$ ipython --no-banner

In [1]: import numpy as np

In [2]: from numpy import linalg as LA

In [3]: np.set_printoptions(suppress=True, linewidth=100)

In [4]: X = np.loadtxt("block2.csv", delimiter=",")

In [5]: X
Out[5]: 
array([[-3.,  2., -3., -2.,  1.,  2., -2., -1.],
       [ 0.,  1.,  1.,  2.,  3., -2., -1.,  2.],
       [ 0.,  0.,  0., -2., -2., -1.,  2.,  2.],
       [ 0.,  0.,  0.,  3., -3., -3.,  0.,  2.],
       [ 0.,  0.,  0.,  0.,  2.,  0.,  2.,  2.],
       [ 0.,  0.,  0.,  0.,  0., -1.,  2.,  0.],
       [ 0.,  0.,  0.,  0.,  0.,  0.,  0.,  0.],
       [ 0.,  0.,  0.,  0.,  0.,  0.,  0., -3.]])

In [6]: np.round(X.mean(axis=0), 2)
Out[6]: array([-0.38,  0.38, -0.25,  0.12,  0.12, -0.62,  0.38,  0.5 ])

In [7]: np.round(LA.svd(X, compute_uv=False), 2) + 0
Out[7]: array([7.63, 5.38, 4.6 , 4.3 , 2.25, 1.48, 0.  , 0.  ])

In [8]: X[:, 8]
Traceback (most recent call last):
  Cell In[8], line 1
    X[:, 8]
IndexError: index 8 is out of bounds for axis 1 with size 8


In [9]: np.count_nonzero(X)
Out[9]: np.int64(30)

In [10]: np.abs(X).max()
Out[10]: np.float64(3.0)

In [11]: X.sum(axis=1)
Out[11]: array([-6.,  6., -1., -1.,  6.,  1.,  0., -3.])

In [12]: np.unravel_index(np.abs(X).argmax(), X.shape)
Out[12]: (np.int64(0), np.int64(0))

In [13]: np.round(LA.norm(X), 2)
Out[13]: np.float64(11.58)

In [14]: np.allclose(X, X.T)
Out[14]: False

In [15]: LA.determinant(X)
Traceback (most recent call last):
  Cell In[15], line 1
    LA.determinant(X)
AttributeError: module 'numpy.linalg' has no attribute 'determinant'


In [16]: np.round(np.sort(np.abs(LA.eigvals(X))), 2)
Out[16]: array([0., 0., 1., 1., 2., 3., 3., 3.])

In [17]: (X - X.T) / 2
Out[17]: 
array([[ 0. ,  1. , -1.5, -1. ,  0.5,  1. , -1. , -0.5],
       [-1. ,  0. ,  0.5,  1. ,  1.5, -1. , -0.5,  1. ],
       [ 1.5, -0.5,  0. , -1. , -1. , -0.5,  1. ,  1. ],
       [ 1. , -1. ,  1. ,  0. , -1.5, -1.5,  0. ,  1. ],
       [-0.5, -1.5,  1. ,  1.5,  0. ,  0. ,  1. ,  1. ],
       [-1. ,  1. ,  0.5,  1.5,  0. ,  0. ,  1. ,  0. ],
       [ 1. ,  0.5, -1. ,  0. , -1. , -1. ,  0. ,  0. ],
       [ 0.5, -1. , -1. , -1. , -1. ,  0. ,  0. ,  0. ]])

In [18]: assert X == X.T
Traceback (most recent call last):
  Cell In[18], line 1
    assert X == X.T
ValueError: The truth value of an array with more than one element is ambiguous. Use a.any() or a.all()


In [19]: sigma = 20 * 0.9 ** np.arange(7)

In [20]: rng = np.random.default_rng(351)

In [21]: W0 = rng.normal(size=(26, 7)) * rng.permutation(sigma)

In [22]: W0.round(2)
Out[22]: 
array([[  3.21,   0.26,  -3.61,   9.65, -32.46,   2.64,  -9.68],
       [  0.72,  -9.34,   2.57,  35.12,  -9.43,   2.64,   5.43],
       [-19.81,  -7.15,   8.95,   7.1 , -22.3 ,   9.05,  10.71],
       [ -6.51,  -8.58,  13.88,  13.72,  19.52, -35.34,  -4.78],
       [ -4.82,  -0.52,  -6.03,   2.23, -28.5 , -22.14,   8.97],
       [ -0.73,  14.86,  -4.89,  -6.52, -37.12, -21.08, -11.69],
       [ -4.44,  -2.63,  11.72,  -6.29,   4.31, -31.31,   2.43],
       [ 12.18,   2.9 ,  16.62,   8.91,  16.2 , -29.74,  10.29],
       [ -8.06, -11.97,   7.83,   2.36,  18.85, -15.05,  14.03],
       [ -0.31,  -6.28, -16.31,   0.94, -11.84,  -4.5 , -34.4 ],
       [ -7.59,  -1.34,  -9.16,   1.15,  14.28,   5.3 , -10.63],
       [ -3.6 ,   4.98, -16.  ,  11.15, -13.49,  28.97,  -3.13],
       [-21.78,   6.52,  -4.97,   0.1 ,  10.02,   4.35, -13.25],
       [ -1.07, -11.96, -13.82, -29.78,  32.05,   1.4 , -13.22],
       [-20.31, -10.79,   3.71,  -7.95,  13.86, -14.41,   6.53],
       [ -6.88,  14.19,  16.43, -28.27, -13.64, -19.74,   1.25],
       [  3.85,  18.69,   1.22,  10.23,   1.22,  -3.29,  -0.62],
       [ -1.78,   2.22,   7.57,  30.64, -16.17,   7.32,  14.26],
       [  0.47,   9.28,   0.83, -11.29, -13.72,  -7.07,  -2.  ],
       [-11.07,  18.82, -18.74, -23.74,  -5.66,  29.94,  18.56],
       [ 12.1 ,  12.02,   1.9 ,  -1.04,  22.81,  -6.54,  -3.87],
       [ 18.78,  20.26,   4.63, -11.15,   6.04,  29.26,  -5.95],
       [ -4.33,   5.2 ,  -1.51,  33.28,   4.69,   4.76,  30.24],
       [ 16.58,   7.2 ,  -1.56,  -0.39,   2.89, -17.3 ,   7.15],
       [ -6.33, -19.43, -14.58,   1.24,   9.85,   1.12,  10.  ],
       [-14.71,  -1.81,  10.99,  -3.24, -19.61,  17.56,  12.93]])

In [23]: d = LA.norm(W0[:, None] - W0[None], axis=-1)

In [24]: d[14].round(6).argsort(kind="stable")[:4]
Out[24]: array([14,  8,  6, 24])

In [25]: np.unravel_index(d.round(6).argmax(), d.shape)
Out[25]: (np.int64(3), np.int64(19))

In [26]: (d + 1e9 * np.eye(26)).round(6).argmin(axis=1)
Out[26]: 
array([18, 17, 25,  6,  5,  4,  3,  6, 14,  0, 12,  0, 10, 10,  8, 18, 23,  1, 15, 11, 23, 20, 17,
       16, 10,  2])

In [27]: Xc = W0 - W0.mean(axis=0)

In [28]: evecs = LA.svd(Xc)[2][:5]

In [29]: other = Xc - Xc @ evecs.T @ evecs

In [30]: np.round(np.cov(Xc @ evecs.T, rowvar=False), 2) + 0
Out[30]: 
array([[414.66,   0.  ,   0.  ,   0.  ,   0.  ],
       [  0.  , 327.72,   0.  ,   0.  ,   0.  ],
       [  0.  ,   0.  , 273.5 ,   0.  ,   0.  ],
       [  0.  ,   0.  ,   0.  , 158.45,   0.  ],
       [  0.  ,   0.  ,   0.  ,   0.  , 150.85]])

In [31]: LA.norm(other, axis=1).round(6).argmax()
Out[31]: np.int64(12)

In [32]: round(LA.norm(other) / LA.norm(Xc), 2)
Out[32]: np.float64(0.26)

In [33]: np.round(np.diag(evecs.T @ evecs), 2)
Out[33]: array([0.57, 0.54, 0.28, 0.94, 0.97, 0.89, 0.81])

In [34]: feats = np.load("a.npy")

In [35]: feats
Out[35]: 
array([[12,  8,  9,  9,  1, 13, 16,  5,  7],
       [ 8,  8, 11,  4,  6, 13,  7,  2,  9],
       [ 9, 11, 14, 11, 15, 14, 11, 10, 11],
       [ 9,  4, 11,  0,  9,  3, 11, 15, 10],
       [ 1,  6, 15,  9,  2, 14, 10,  8,  6],
       [13, 13, 14,  3, 14,  6,  8,  2,  8],
       [16,  7, 11, 11, 10,  8,  8,  9, 10],
       [ 5,  2, 10, 15,  8,  2,  9,  8,  6],
       [ 7,  9, 11, 10,  6,  8, 10,  6, 10]])

In [36]: w1 = np.array([[3, -3, 4, 9, -2],
    ...:     [4, 5, -1, -2, -3],
    ...:     [2, -7, 8, 8, 7],
    ...:     [-3, 3, 5, 0, 1],
    ...:     [-1, -4, 3, 5, -9],
    ...:     [-9, -4, -1, 1, 6],
    ...:     [2, -3, -1, 2, -5],
    ...:     [-5, -9, 3, -1, 4],
    ...:     [-7, -6, -7, 3, -5]])

In [37]: coef = np.array([-2, 3, -3, -2, 1])

In [38]: H = np.maximum(feats @ w1 + coef, 0)

In [39]: np.round((H > 0).mean(axis=0), 2)
Out[39]: array([0.  , 0.  , 1.  , 1.  , 0.11])

In [40]: LA.matrix_rank(H)
Out[40]: np.int64(3)

In [41]: cent = np.array([[2, 2], [3, -1], [-3, 2], [0, -2], [1, 1]])

In [42]: H @ cent
Out[42]: 
array([[-282, -268],
       [-210, -308],
       [-486, -282],
       [-315, -278],
       [-259,   23],
       [-423, -348],
       [-504, -286],
       [-495,  -48],
       [-306, -222]])

In [43]: (H @ cent).round(6).argmax(axis=1)
Out[43]: array([1, 0, 1, 1, 1, 1, 1, 1, 1])

In [44]: arr = np.loadtxt("w.csv", delimiter=",")

In [45]: arr
Out[45]: 
array([[  3.82,  -7.6 ,  -0.23,  -1.  ,   2.06],
       [  3.25,   6.38,   1.73,   4.23,   5.3 ],
       [  7.08,   2.89,   1.79,   6.24,   8.04],
       [ -5.4 , -13.54,  -2.44,  -9.16,  -4.76],
       [ -0.67,   3.37,   1.92,  -2.47,   2.11],
       [  1.94,  -2.2 ,  -0.06,   1.29,   3.  ],
       [  1.14,   0.06,   1.8 ,  -2.31,   3.13],
       [ -1.41,  -3.8 ,  -0.45,  -3.51,  -1.08],
       [  5.57,   5.19,   3.32,   2.37,   7.19],
       [  3.49,   4.05,   1.88,   3.13,   5.95],
       [  8.18,   1.53,   3.63,   2.78,   9.67],
       [ -1.38,  -4.36,  -1.08,  -2.42,  -1.25],
       [  5.76,   3.3 ,   4.22,  -0.23,   7.96],
       [  3.06,   0.01,   3.26,  -3.53,   4.87],
       [ -0.21,  -4.69,  -0.02,  -3.55,   0.07],
       [  2.08,  -8.46,   0.13,  -3.88,   1.31],
       [ -2.56,  -2.04,  -1.79,  -0.83,  -2.38],
       [  1.91,   0.56,   0.42,   1.81,   3.19],
       [ -0.03,  -5.01,  -1.78,   0.68,   0.13],
       [  1.46,  -1.29,   0.68,  -0.87,   2.15],
       [ -0.77,   2.6 ,   0.81,  -1.19,   0.82],
       [  3.81,  -4.13,   0.79,   0.96,   5.49],
       [ -1.75,  -9.8 ,  -1.81,  -4.42,  -1.89],
       [  4.15,  11.91,   3.49,   4.79,   6.91],
       [ -0.02,  -8.91,   0.71,  -7.28,   0.58],
       [ -1.1 ,  -0.63,   1.39,  -4.51,   0.99],
       [  2.52,  -9.35,  -1.52,  -0.61,   0.65],
       [  1.69,   6.66,   1.66,   3.01,   4.41],
       [  9.99,   6.91,   3.21,   8.63,  10.69],
       [ -5.11,  -7.69,  -2.07,  -6.93,  -5.3 ],
       [ -5.97,  -5.98,  -3.07,  -4.85,  -6.46],
       [  3.65,  -2.73,   0.29,   1.69,   3.81],
       [  0.9 ,  -1.77,  -0.24,   0.6 ,   1.92],
       [ -3.78,  -7.11,  -0.75,  -6.99,  -2.44],
       [  2.3 ,  -7.48,  -0.79,  -0.61,   1.79],
       [ -0.43,   2.48,  -0.72,   2.25,   0.28],
       [  7.32,  -1.01,   2.88,   0.95,   7.28]])

In [46]: x0 = np.array([-2, -3, 3, -2, 3])

In [47]: rhs = arr @ x0

In [48]: coef, lr = np.zeros(5), 1 / LA.norm(arr, 2) ** 2

In [49]: for i in range(15):
    ...:     coef -= lr * arr.T @ (arr @ coef - rhs)
    ...:     if i % 5 == 0: print(i, round(LA.norm(arr @ coef - rhs), 2))
    ...: 
0 72.28
5 26.78
10 17.99

In [50]: coef.round(2)
Out[50]: array([ 0.55, -2.43,  0.86, -2.7 ,  1.68])

In [51]: round(float(LA.cond(arr)), 2)
Out[51]: 61.15
